$ python -q
>>> import numpy as np
>>> np.set_printoptions(precision=1, suppress=True, linewidth=200, sign=" ")
>>> def rnd(a):
...     return np.round(a, 1) + 0
... 
>>> W0 = np.load("a.npy")
>>> W0
array([[ 1,  0,  1,  2,  0,  2,  2,  0],
       [ 0,  0,  1,  2,  2,  0,  2,  2],
       [ 2,  2,  0,  2,  2,  1,  0,  1],
       [ 2,  1,  2,  1,  1,  0,  1,  0],
       [ 1,  0,  1,  0,  2,  1,  2,  2],
       [ 0,  0,  1,  2,  0,  1,  0,  1],
       [ 0,  2,  0,  1,  2,  1,  0,  1]])
>>> T = np.stack([W0, 5 * W0, W0[::-1]])
>>> print(rnd(np.linalg.norm(T, axis=(1, 2))))
[  9.7  48.5   9.7]
>>> print(np.einsum("bij,cij->bc", T, T))
[[   94   470    52]
 [  470  2350   260]
 [   52   260    94]]
>>> np.linalg.matrix_rank(T.reshape(3, -1))
np.int64(2)
>>> (T @ W0.T).shape
(3, 7, 7)
>>> vec = np.array([1, 0, 3, 1, 2, 0, 0, 3])
>>> h1 = np.maximum(W0 @ vec, 0)
>>> rnd(np.tanh(W0 @ vec))
array([ 1.,  1.,  1.,  1.,  1.,  1.,  1.])
>>> W0 * (h1 > 1e-9)[:, None]
array([[ 1,  0,  1,  2,  0,  2,  2,  0],
       [ 0,  0,  1,  2,  2,  0,  2,  2],
       [ 2,  2,  0,  2,  2,  1,  0,  1],
       [ 2,  1,  2,  1,  1,  0,  1,  0],
       [ 1,  0,  1,  0,  2,  1,  2,  2],
       [ 0,  0,  1,  2,  0,  1,  0,  1],
       [ 0,  2,  0,  1,  2,  1,  0,  1]])
>>> W0.T @ h1
array([  64,   49,   65,   99,  107,   53,   81,   85])
>>> u = np.array([1, 5])
>>> np.convolve(W0[5], u)
array([  0,   0,   1,   7,  10,   1,   5,   1,   5])
>>> np.polyval(u, W0[5])
array([ 5,  5,  6,  7,  5,  6,  5,  6])
>>> feats = np.arange(15).reshape(5, 3) + -1
>>> feats
array([[-1,  0,  1],
       [ 2,  3,  4],
       [ 5,  6,  7],
       [ 8,  9, 10],
       [11, 12, 13]])
>>> # rank 2
>>> U, sigma, vt = np.linalg.svd(feats)
>>> vecs = vt[:(sigma > 1e-8).sum()]
>>> rng = np.random.default_rng(9792)
>>> vec = feats[1] + -2 * feats[4] + rng.integers(2) * np.eye(3)[1]
>>> vec
array([-20., -21., -22.])
>>> rnd(np.diag(vecs.T @ vecs))
array([ 0.8,  0.3,  0.8])
>>> print(rnd(np.linalg.norm(vec - vecs.T @ vecs @ vec)))
0.0
>>> B = np.array([[3, 0], [2, 0]])
>>> W2 = np.kron(B, feats)
>>> print(W2)
[[-3  0  3  0  0  0]
 [ 6  9 12  0  0  0]
 [15 18 21  0  0  0]
 [24 27 30  0  0  0]
 [33 36 39  0  0  0]
 [-2  0  2  0  0  0]
 [ 4  6  8  0  0  0]
 [10 12 14  0  0  0]
 [16 18 20  0  0  0]
 [22 24 26  0  0  0]]
>>> W2.shape
(10, 6)
>>> B = feats + rng.integers(-2, 3, (5, 2)) @ rng.integers(-2, 3, (2, 3))
>>> print(B)
[[  0   1   1]
 [  0   3   0]
 [  3   7   1]
 [  6  10   4]
 [ 10  12  11]]
>>> B - feats
array([[ 1,  1,  0],
       [-2,  0, -4],
       [-2,  1, -6],
       [-2,  1, -6],
       [-1,  0, -2]])
>>> rnd(np.linalg.svd(B - feats, compute_uv=False))
array([ 10.3,   1.7,   0. ])
>>> np.linalg.matrix_rank(B - feats, tol=1e-8)
np.int64(2)
>>> np.abs(B - feats).sum(axis=1)
array([ 2,  6,  9,  9,  3])
>>> vec = np.array([-1, -3, 3])
>>> y = B @ vec
>>> b, lr = np.zeros(3), 1 / np.linalg.norm(B, 2) ** 2
>>> for i in range(60):
...     b -= lr * B.T @ (B @ b - y)
...     if i % 10 == 0: print(i, round(np.linalg.norm(B @ b - y), 1))
... 
0 18.7
10 12.0
20 7.8
30 5.1
40 3.4
50 2.5
>>> rnd(np.linalg.cond(B))
np.float64(19.9)
>>> print(rnd(b))
[ 0.  -3.2  2.2]
>>> X = np.load("sample1.npy")
>>> X
array([[ -8,   3,   2,   0,   2,   0,   1,   2],
       [  3,   3,   2,   3,   0,   0,   2,   0],
       [  3,   1,   1,   1,   0,   3,   2,   2],
       [  0,   2,   1,   3,   0,   1,   0,   3],
       [  1,   3,   1,   2, -10,   1,   2,   1],
       [  0,   3,   2,   3,   0,  -3,   1,   1],
       [  3,   2,   3,   0,   0,   3, -10,   2],
       [  3,   3,   1,   0,   1,   3,   3, -14]])
>>> B = np.linalg.inv(X)
>>> rnd(np.linalg.det(X) * B)
array([[  -8272.,  -87112.,   44792.,   11584.,    -448.,   60896.,     328.,   12064.],
       [ -56416., -476143.,  259294.,   50429.,   -4841.,  342510.,    3598.,   64422.],
       [  54424.,  487114., -271156.,  -43190.,    4262., -356380.,   -6020.,  -66228.],
       [  26992.,  214753., -112506.,  -33059.,    2375., -153794.,    -826.,  -30234.],
       [  -6936.,  -58060.,   30648.,    5316.,    1788.,   41336.,     624.,    7696.],
       [   4552.,   46192.,  -26440.,   -8608.,     200.,  -28904.,    -576.,   -7104.],
       [   2120.,   23611.,  -16214.,    -241.,     109.,  -18038.,    1370.,   -3150.],
       [  -9040.,  -75093.,   38842.,    8687.,    -635.,   53882.,     626.,   11730.]])
>>> print(np.allclose(B, X.T))
False
>>> rnd(np.linalg.cond(X))
np.float64(663.0)
>>> rnd(np.linalg.slogdet(X)[0])
np.float64(-1.0)
>>> rnd(np.abs(np.linalg.svd(X)[2][-1]))
array([ 0.1,  0.7,  0.7,  0.3,  0.1,  0.1,  0. ,  0.1])
>>> [round(float(x), 1) for x in np.linalg.svd(X, compute_uv=False)[:3]]
[16.0, 12.2, 11.7]
>>> print(np.argsort(-np.linalg.norm(X, axis=0).round(6), kind="stable")[:3])
[ 7  6  4]
>>> print(np.linalg.matrix_rank(X, rtol=0.1))
6
>>> B = X + rng.integers(-2, 3, (8, 7)) @ rng.integers(-2, 3, (7, 8))
>>> B
array([[-10,  -4,  -1,  10,   7,   1,   2,   4],
       [  1,  -3,  -5,   4,   0,   3,  -9,  -5],
       [  9,   4,  -7,   3,  -4,  12,   3,   6],
       [  2,   2,  -2,   5,   2,   8, -10,  -3],
       [  9,   3,  -3,   6,  -7,  14,  -2,   7],
       [  0,   3,  -1,   4,  -1,  -5,  -2,   0],
       [ 10,   1,   0,   4,  -3,   8,  -2,   9],
       [ -4,   4,   7,  -5,   3,   1,   1, -22]])
>>> print(np.linalg.matrix_rank(B - X, tol=1e-8))
7
>>> rnd(np.linalg.svd(B - X, compute_uv=False))
array([ 28.1,  22.4,  14.2,   9.4,   5.1,   3.9,   3. ,   0. ])
>>> print(np.allclose(B @ B.T, B.T @ B))
False
>>> np.allclose(B, B.T)
False
>>> B @ B
array([[ 174,  110,   23,  -35,  -90,  159, -103,  -77],
       [-120,  -27,    3,    4,   44, -128,  -19,    6],
       [-173,  -19,   56,  106,  122, -125,  -85, -168],
       [ -96,   -4,  -43,   66,   31,  -71,  -73,  -39],
       [-213,    2,   41,   94,  149, -147,  -81, -236],
       [ -27,  -25,   -8,   -5,   30,   24,  -54,  -58],
       [-174,   14,   41,   85,  124,  -44,  -26, -214],
       [ 222,  -53, -219,  108, -157,   75,   -5,  535]])
>>> rnd(np.sort(np.abs(np.linalg.eigvals(B))))
array([  4.3,   6.9,   6.9,   8.4,  11.3,  11.3,  16. ,  25.4])
>>> print(rnd(np.abs(np.linalg.eigvals(B)).max()))
25.4
>>> vec = np.array([2, 1, 5, -2, -1, 0, 5, -5])
>>> y = X @ vec
>>> print(y)
[-10  23  10 -14  21   7 -37  98]
>>> rnd(np.linalg.solve(X, y + X[:, 4]))
array([ 2.,  1.,  5., -2.,  0.,  0.,  5., -5.])
>>> rnd(np.linalg.solve(X.T, X[6]))
array([ 0.,  0.,  0.,  0.,  0.,  0.,  1.,  0.])
>>> A = np.array([[1.9, 8.1, 9.0, 0.8],
...     [1.9, 8.0, 9.1, 1.0],
...     [1.9, 7.8, 9.1, 1.1],
...     [4.8, 5.1, 4.1, 2.0],
...     [5.1, 4.9, 4.1, 2.0],
...     [5.0, 5.1, 3.9, 1.9],
...     [3.9, 6.0, 5.0, 1.9],
...     [4.2, 6.0, 5.0, 1.9],
...     [4.1, 6.0, 5.0, 2.0]])
>>> vec = np.array([1, 2, 0, 7])
>>> y = A @ vec
>>> b, lr = np.zeros(4), 1 / np.linalg.norm(A, 2) ** 2
>>> for i in range(10):
...     b -= lr * A.T @ (A @ b - y)
...     if i % 2 == 0: print(i, round(np.linalg.norm(A @ b - y), 1))
... 
0 19.5
2 17.4
4 15.6
6 13.9
8 12.5
>>> rnd(np.linalg.cond(A))
np.float64(86.7)
>>> rnd(b)
array([ 2. ,  1.8,  1.2,  0.9])
>>> vec = np.array([0, 2, 3, 0])
>>> y = A @ vec
>>> rnd(np.linalg.solve(A.T @ A, A.T @ y))
array([ 0.,  2.,  3.,  0.])
>>> rnd(np.linalg.pinv(A) @ A)
array([[ 1.,  0.,  0.,  0.],
       [ 0.,  1.,  0.,  0.],
       [ 0.,  0.,  1.,  0.],
       [ 0.,  0.,  0.,  1.]])
>>> y = y + 0.3 * rng.normal(size=9)
>>> rnd(y)
array([ 43. ,  43.2,  42.9,  22.4,  22. ,  21.8,  27.4,  27.1,  26.9])
>>> b, *_ = np.linalg.lstsq(A, y)
>>> rnd(np.linalg.norm(y - A @ b))
np.float64(0.4)
>>> rnd(A.T @ (y - A @ b))
array([ 0.,  0.,  0.,  0.])
>>> b.round()
array([-0.,  2.,  3.,  1.])
>>> print([round(float(np.linalg.norm(np.linalg.solve(A.T @ A + lam * np.eye(4), A.T @ y))), 2) for lam in (0, 1, 10, 100)])
[3.62, 3.57, 3.45, 2.96]
>>> B = np.c_[A[:, :3] @ np.array([[3, 4, 5], [1, 3, 1], [5, 4, 1]]), np.array([-7, -9, 6, 8, 4, 9, 5, 2, 9])]
>>> rnd(B)
array([[58.8, 67.9, 26.6, -7. ],
       [59.2, 68. , 26.6, -9. ],
       [59. , 67.4, 26.4,  6. ],
       [40. , 50.9, 33.2,  8. ],
       [40.7, 51.5, 34.5,  4. ],
       [39.6, 50.9, 34. ,  9. ],
       [42.7, 53.6, 30.5,  5. ],
       [43.6, 54.8, 32. ,  2. ],
       [43.3, 54.4, 31.5,  9. ]])
>>> rnd(np.linalg.lstsq(A, B[:, 0])[0])
array([ 3.,  1.,  5.,  0.])
>>> rnd(np.linalg.norm(np.linalg.qr(A)[0].T @ B, axis=0) ** 2 / ((B ** 2).sum(axis=0) + 1e-12))
array([ 1. ,  1. ,  1. ,  0.7])
>>> np.linalg.matrix_rank(B)
np.int64(4)
>>> w1 = np.array([[7, -3, -3, -5, 4],
...     [-6, 1, -1, 8, -9],
...     [-5, -6, -1, -5, 6],
...     [-1, 4, -7, 0, 0],
...     [1, 8, 6, -3, -8],
...     [-6, 2, -2, 8, -8],
...     [-6, 0, -6, 9, -3],
...     [4, 9, -4, -7, -5]])
>>> b = np.array([-1, 2, 1, -3, -2])
>>> H = np.maximum(W0 @ w1 + b, 0)
>>> (H > 0).astype(int)
array([[ 0,  1,  0,  1,  0],
       [ 0,  1,  0,  0,  0],
       [ 0,  1,  0,  0,  0],
       [ 0,  0,  0,  0,  0],
       [ 0,  1,  0,  0,  0],
       [ 0,  1,  0,  0,  0],
       [ 0,  1,  0,  1,  0]])
>>> H
array([[  0,   5,   0,  21,   0],
       [  0,  38,   0,   0,   0],
       [  0,  33,   0,   0,   0],
       [  0,   0,   0,   0,   0],
       [  0,  29,   0,   0,   0],
       [  0,  15,   0,   0,   0],
       [  0,  35,   0,   8,   0]])
>>> W2 = np.array([[-3, -1], [-2, 1], [1, 0], [-3, 3], [3, 0]])
>>> H @ W2
array([[-73,  68],
       [-76,  38],
       [-66,  33],
       [  0,   0],
       [-58,  29],
       [-30,  15],
       [-94,  59]])
